$ python3 -q
>>> import numpy as np
>>> np.set_printoptions(precision=3, suppress=True, linewidth=160, floatmode="fixed")
>>> tidy = lambda a: np.round(a, 3) + 0
>>> A = np.array([[14, -14, 12, 3, -6],
...     [-14, 27, -9, -5, 25],
...     [12, -9, 27, 3, -15],
...     [3, -5, 3, 1, -5],
...     [-6, 25, -15, -5, 43]])
>>> rank = np.linalg.matrix_rank(A)
>>> rank
np.int64(3)
>>> ns = np.linalg.svd(A)[2][rank:].T
>>> np.linalg.matrix_rank(A.T @ A), np.linalg.matrix_rank(A @ A.T)
(np.int64(3), np.int64(3))
>>> ns.shape
(5, 2)
>>> np.allclose(A, A.T)
True
>>> (A + A.T) / 2
array([[ 14.000, -14.000,  12.000,   3.000,  -6.000],
       [-14.000,  27.000,  -9.000,  -5.000,  25.000],
       [ 12.000,  -9.000,  27.000,   3.000, -15.000],
       [  3.000,  -5.000,   3.000,   1.000,  -5.000],
       [ -6.000,  25.000, -15.000,  -5.000,  43.000]])
>>> A @ A
array([[  581,  -847,   717,   181,  -887],
       [ -847,  1656, -1044,  -334,  1994],
       [  717, -1044,  1188,   240, -1362],
       [  181,  -334,   240,    69,  -408],
       [ -887,  1994, -1362,  -408,  2760]])
>>> np.linalg.matrix_power(A, 3)
array([[  34461,  -60536,   47802,   12745,  -74462],
       [ -60536,  117486,  -84168,  -24257,  149554],
       [  47802,  -84168,   71226,   17985, -107988],
       [  12745,  -24257,   17985,    5042,  -30925],
       [ -74462,  149554, -107988,  -30925,  196322]])
>>> assert A == A.T
Traceback (most recent call last):
  File "<python-input-13>", line 1, in <module>
    assert A == A.T
           ^^^^^^^^
ValueError: The truth value of an array with more than one element is ambiguous. Use a.any() or a.all()
>>> rng = np.random.default_rng(761883)
>>> idx = rng.permutation(5)
>>> idx
array([0, 1, 3, 2, 4])
>>> A2 = A[idx][:, idx]
>>> np.trace(A2)
np.int64(112)
>>> tidy(np.sort(np.abs(np.linalg.eigvals(A2))))
array([ 0.000,  0.000, 15.208, 22.527, 74.265])
>>> A2 = np.array([[5, 2, 0], [-3, 1, 2]])
>>> cent = np.kron(A2, A)
>>> tidy(np.linalg.norm(cent, 2)), tidy(np.linalg.norm(A2, 2) * np.linalg.norm(A, 2))
(np.float64(448.723), np.float64(448.723))
>>> cent.shape
(10, 15)
>>> U, sigma, vt = np.linalg.svd(A)
>>> V = vt[:(sigma > 1e-8).sum()]
>>> vec = A[2] + 3 * A[3] + rng.integers(2) * np.eye(5)[2]
>>> vec
array([ 21.000, -24.000,  36.000,   6.000, -30.000])
>>> tidy(np.linalg.norm(vec - V.T @ V @ vec))
np.float64(0.0)
>>> idx = rng.integers(0, 2, 6)
>>> W0 = np.array([[0, -2, -1, -1, -2, 2],
...     [-1, 2, 1, -2, 0, 2],
...     [0, -1, -2, 1, 2, -2],
...     [0, 2, 2, 2, -2, 1],
...     [1, 1, -2, 1, -1, -2],
...     [-1, -2, -2, -2, -2, -1]]) * (idx[:, None] == idx)
>>> W0
array([[ 0, -2, -1,  0, -2,  0],
       [-1,  2,  1,  0,  0,  0],
       [ 0, -1, -2,  0,  2,  0],
       [ 0,  0,  0,  2,  0,  1],
       [ 1,  1, -2,  0, -1,  0],
       [ 0,  0,  0, -2,  0, -1]])
>>> (np.linalg.matrix_power((W0 != 0) + (W0.T != 0) + np.eye(6), 6) > 0).astype(int)
array([[1, 1, 1, 0, 1, 0],
       [1, 1, 1, 0, 1, 0],
       [1, 1, 1, 0, 1, 0],
       [0, 0, 0, 1, 0, 1],
       [1, 1, 1, 0, 1, 0],
       [0, 0, 0, 1, 0, 1]])
>>> np.flatnonzero(np.linalg.matrix_power((W0 != 0) + (W0.T != 0) + np.eye(6), 6)[4])
array([0, 1, 2, 4])
>>> tidy(np.linalg.det(W0))
np.float64(0.0)
>>> W1 = np.array([[3, 3, 0, 3, 0, 0],
...     [1, 2, 2, 2, 3, 2],
...     [3, 1, 2, 3, 2, 3],
...     [1, 0, 0, 2, 1, 0],
...     [0, 3, 1, 1, 2, 3],
...     [3, 0, 0, 2, 0, 3]])
>>> beta = np.array([-2, -3, 1, 3, 1, 0])
>>> H = np.maximum(W0 @ W1 + beta, 0)
>>> np.linalg.matrix_rank(H)
np.int64(4)
>>> H
array([[0, 0, 0, 0, 0, 0],
       [0, 0, 7, 7, 9, 7],
       [0, 0, 0, 0, 0, 0],
       [3, 0, 1, 9, 3, 3],
       [0, 0, 0, 1, 0, 0],
       [0, 0, 1, 0, 0, 0]])
>>> tidy((H > 0).mean(axis=0))
array([0.167, 0.000, 0.500, 0.500, 0.333, 0.333])
>>> (H > 0).astype(int)
array([[0, 0, 0, 0, 0, 0],
       [0, 0, 1, 1, 1, 1],
       [0, 0, 0, 0, 0, 0],
       [1, 0, 1, 1, 1, 1],
       [0, 0, 0, 1, 0, 0],
       [0, 0, 1, 0, 0, 0]])
>>> cent = np.array([[1, -2], [0, -1], [-1, 0], [0, -1], [0, -1], [1, 2]])
>>> W1 @ cent
array([[  3, -12],
       [  1,  -5],
       [  4,  -6],
       [  1,  -5],
       [  2,   0],
       [  6,  -2]])
>>> (H @ cent).round(6).argmax(axis=1)
array([0, 0, 0, 0, 0, 1])
>>> U, sigma, vt = np.linalg.svd(W0)
>>> tidy(sigma)
array([3.845, 3.162, 3.012, 2.506, 0.930, 0.000])
>>> np.argmax(sigma[:-1] / (sigma[1:] + 1e-6)) + 1
np.int64(5)
>>> A2 = U[:, :5] @ np.diag(sigma[:5]) @ vt[:5]
>>> tidy(np.linalg.norm(W0 - A2) / np.linalg.norm(W0))
np.float64(0.0)
>>> tidy(A2)
array([[ 0.000, -2.000, -1.000,  0.000, -2.000,  0.000],
       [-1.000,  2.000,  1.000,  0.000,  0.000,  0.000],
       [ 0.000, -1.000, -2.000,  0.000,  2.000,  0.000],
       [ 0.000,  0.000,  0.000,  2.000,  0.000,  1.000],
       [ 1.000,  1.000, -2.000,  0.000, -1.000,  0.000],
       [ 0.000,  0.000,  0.000, -2.000,  0.000, -1.000]])
>>> tidy(np.abs(W0 - A2).max())
np.float64(0.0)
